$ python3 -q
>>> import numpy as np
>>> import numpy.linalg as la
>>> np.set_printoptions(precision=2, suppress=True, linewidth=160)
>>> data = np.load("block17.npy")
>>> print(data)
[[ 2 -1 -1  0  2]
 [ 0 -3  1  1 -2]
 [ 0  0 -3  3  3]
 [ 0  0  0 -2 -1]
 [ 0  0  0  0  0]]
>>> left, sig, VT = la.svd(data)
>>> print(sig)
[5.96 3.68 2.59 1.12 0.  ]
>>> M2 = left[:, :4] @ np.diag(sig[:4]) @ VT[:4]
>>> print(round(np.abs(data - M2).max(), 2))
0.0
>>> u = np.array([-2, 0, 5])
>>> print(np.cross(data[1, :3], data[0, :3]))
[4 2 6]
>>> print(np.convolve(data[1], u))
[  0   6  -2 -17   9   5 -10]
>>> x0 = np.array([1, 3, -3, -1, 0])
>>> h1 = np.maximum(data @ x0, 0)
>>> print(np.flatnonzero(h1 > 1e-9))
[0 2 3]
>>> print(np.tanh(data @ x0))
[ 0.96 -1.    1.    0.96  0.  ]
>>> m1 = np.loadtxt("a.csv", delimiter=",")
>>> print(m1)
[[0.39 0.09 0.09 0.13 0.3 ]
 [0.23 0.19 0.16 0.19 0.23]
 [0.1  0.23 0.32 0.26 0.1 ]
 [0.24 0.14 0.29 0.14 0.19]
 [0.28 0.32 0.16 0.12 0.12]]
>>> # rows sum to 1
>>> hat = np.triu(np.array([[-2, 3, 1, -2, 3],
...     [2, -2, 0, 1, -2],
...     [2, -1, -1, -1, 2],
...     [1, -3, -3, 3, 3],
...     [2, -3, 2, 2, -1]]), 1) + np.eye(5)
>>> M2 = hat @ m1 @ la.inv(hat)
>>> print(np.round(np.poly(M2), 2) + 0)
[ 1.   -1.17  0.13  0.04  0.    0.  ]
>>> W0 = np.array([[0.0, 1.0], [1.0, 0.0]])
>>> ev, vecs = la.eigh(W0)
>>> x0 = np.array([4, 3])
>>> print(np.round(vecs * np.abs(ev) @ vecs.T, 2) + 0)
[[1. 0.]
 [0. 1.]]
>>> print(x0 @ W0 @ x0 / (x0 @ x0), ev[0], ev[-1])
0.96 -1.0 1.0
>>> print(x0 @ W0 @ x0)
24.0
>>> print(vecs * np.maximum(ev, 0) @ vecs.T)
[[0.5 0.5]
 [0.5 0.5]]
>>> print((np.sign(vecs[:, -1].round(6)) == np.sign(vecs[0, -1].round(6))).astype(int))
[1 1]
>>> M2 = np.array([[0, 0], [-1, 2]])
>>> Z = np.kron(M2, W0)
>>> print(la.matrix_rank(Z))
2
>>> print(Z)
[[ 0.  0.  0.  0.]
 [ 0.  0.  0.  0.]
 [-0. -1.  0.  2.]
 [-1. -0.  2.  0.]]
>>> print(round(float(la.norm(Z, 2)), 2), round(la.norm(M2, 2) * la.norm(W0, 2), 2))
2.24 2.24
>>> rng = np.random.default_rng(842)
>>> M2 = W0 + rng.integers(-2, 3, (2, 1)) @ rng.integers(-2, 3, (1, 2))
>>> print(M2)
[[0. 1.]
 [1. 0.]]
>>> print(M2 - W0)
[[0. 0.]
 [0. 0.]]
>>> print(la.svd(M2 - W0, compute_uv=False))
[0. 0.]
>>> print(la.matrix_rank(M2 - W0, tol=1e-8))
0
>>> x0 = np.array([1, 2])
>>> y = W0 @ x0
>>> print(y)
[2. 1.]
>>> print(la.solve(W0, y))
[1. 2.]
>>> print(la.solve(W0, 2 * y))
[2. 4.]
>>> print(la.solve(W0, W0[:, 0]))
[1. 0.]
>>> print(la.solve(W0, y + W0[:, 1]))
[1. 3.]
>>> print(la.solve(W0.T, W0[1]))
[0. 1.]
>>> x0 = np.array([-1, 2])
>>> print(np.sort(np.abs(np.degrees(np.angle(la.eigvals(W0))))))
[  0. 180.]
>>> print(round(la.det(W0), 2))
-1.0
>>> print(2 - la.matrix_rank(W0 - np.eye(2), tol=1e-8))
1
>>> print(np.abs(la.eigvals(W0)))
[1. 1.]
>>> print(la.inv(W0))
[[0. 1.]
 [1. 0.]]
>>> X = np.loadtxt("data.csv", delimiter=",")
>>> print(X)
[[-1.86  0.07  0.07]
 [-1.66  0.17  0.17]
 [-0.8   0.6   0.6 ]
 [ 5.08  3.54  3.54]
 [-0.71  0.64  0.64]
 [-0.99  0.51  0.51]
 [-0.13  0.94  0.94]
 [-1.45  0.28  0.28]
 [ 0.34  1.17  1.17]
 [-1.56  0.22  0.22]
 [-3.57 -0.78 -0.78]
 [ 1.83  1.92  1.92]
 [ 1.48  1.74  1.74]
 [ 1.3   1.65  1.65]
 [ 2.05  2.02  2.02]
 [-0.86  0.57  0.57]
 [-2.28 -0.14 -0.14]
 [-2.57 -0.28 -0.28]
 [-0.61  0.69  0.69]
 [-1.08  0.46  0.46]
 [-0.76  0.62  0.62]]
>>> dist = la.norm(X[:, None] - X[None], axis=-1)
>>> print(np.flatnonzero(dist[8] < dist.mean() / 2))
[ 6  8 13 18]
>>> print((dist + 1e9 * np.eye(21)).round(6).argmin(axis=1))
[ 1  9 20 14 20 19  8  9  6  1 17 14 13 12 11  2 17 16  4  5  2]
>>> print(dist.shape)
(21, 21)
>>> print(dist[8].round(6).argsort(kind="stable")[:4])
[ 8  6 18 13]
>>> print(np.unravel_index(dist.round(6).argmax(), dist.shape))
(np.int64(3), np.int64(10))
